% ipython --no-banner

In [1]: import numpy as np

In [2]: import numpy.linalg as la

In [3]: np.set_printoptions(precision=3, suppress=True, linewidth=120, floatmode="fixed")

In [4]: data = np.load("a.npy")

In [5]: data
Out[5]: 
array([[ 0.210,  0.154, -0.098,  0.014, -0.210, -0.210, -0.210],
       [ 0.154,  0.113, -0.072,  0.010, -0.154, -0.154, -0.154],
       [-0.098, -0.072,  0.046, -0.007,  0.098,  0.098,  0.098],
       [ 0.014,  0.010, -0.007,  0.001, -0.014, -0.014, -0.014],
       [-0.210, -0.154,  0.098, -0.014,  0.210,  0.210,  0.210],
       [-0.210, -0.154,  0.098, -0.014,  0.210,  0.210,  0.210],
       [-0.210, -0.154,  0.098, -0.014,  0.210,  0.210,  0.210]])

In [6]: # applying it twice changes nothing

In [7]: vec = np.array([-6, -4, 9, 6, 3, 8, -6])

In [8]: data @ data @ vec
Out[8]: array([-3.725, -2.732,  1.739, -0.248,  3.725,  3.725,  3.725])

In [9]: np.eye(7) - data
Out[9]: 
array([[ 0.790, -0.154,  0.098, -0.014,  0.210,  0.210,  0.210],
       [-0.154,  0.887,  0.072, -0.010,  0.154,  0.154,  0.154],
       [ 0.098,  0.072,  0.954,  0.007, -0.098, -0.098, -0.098],
       [-0.014, -0.010,  0.007,  0.999,  0.014,  0.014,  0.014],
       [ 0.210,  0.154, -0.098,  0.014,  0.790, -0.210, -0.210],
       [ 0.210,  0.154, -0.098,  0.014, -0.210,  0.790, -0.210],
       [ 0.210,  0.154, -0.098,  0.014, -0.210, -0.210,  0.790]])

In [10]: data @ vec
Out[10]: array([-3.725, -2.732,  1.739, -0.248,  3.725,  3.725,  3.725])

In [11]: F = np.loadtxt("out9.csv", delimiter=",")

In [12]: F
Out[12]: 
array([[  5.048,  -1.158,   8.804,  -2.028],
       [ 14.986,  27.188,  15.103, -30.073],
       [ 19.884,  23.015,  27.015,  -8.077],
       [-15.103,   5.013, -29.012,  -9.913],
       [-15.079,  -8.985, -21.015,  29.943],
       [-14.897, -12.040, -24.091, -17.984]])

In [13]: B = np.c_[F[:, :1] @ np.array([[0]]), np.array([-4, -3, 2, 5, 2, 5])]

In [14]: B
Out[14]: 
array([[ 0.000, -4.000],
       [ 0.000, -3.000],
       [ 0.000,  2.000],
       [ 0.000,  5.000],
       [ 0.000,  2.000],
       [ 0.000,  5.000]])

In [15]: la.lstsq(F, B[:, 0])[0]
Out[15]: array([0.000, 0.000, 0.000, 0.000])

In [16]: la.norm(B - F @ la.lstsq(F, B)[0], axis=0)
Out[16]: array([0.000, 5.795])

In [17]: P = F @ la.solve(F.T @ F, F.T)

In [18]: np.round(la.eigvalsh(P), 3) + 0
Out[18]: array([0.000, 0.000, 1.000, 1.000, 1.000, 1.000])

In [19]: np.round((np.eye(6) - P) @ F, 3) + 0
Out[19]: 
array([[0.000, 0.000, 0.000, 0.000],
       [0.000, 0.000, 0.000, 0.000],
       [0.000, 0.000, 0.000, 0.000],
       [0.000, 0.000, 0.000, 0.000],
       [0.000, 0.000, 0.000, 0.000],
       [0.000, 0.000, 0.000, 0.000]])

In [20]: P @ F[:, 1]
Out[20]: array([ -1.158,  27.188,  23.015,   5.013,  -8.985, -12.040])

In [21]: np.diag(P)
Out[21]: array([0.966, 0.592, 0.415, 0.696, 0.722, 0.609])
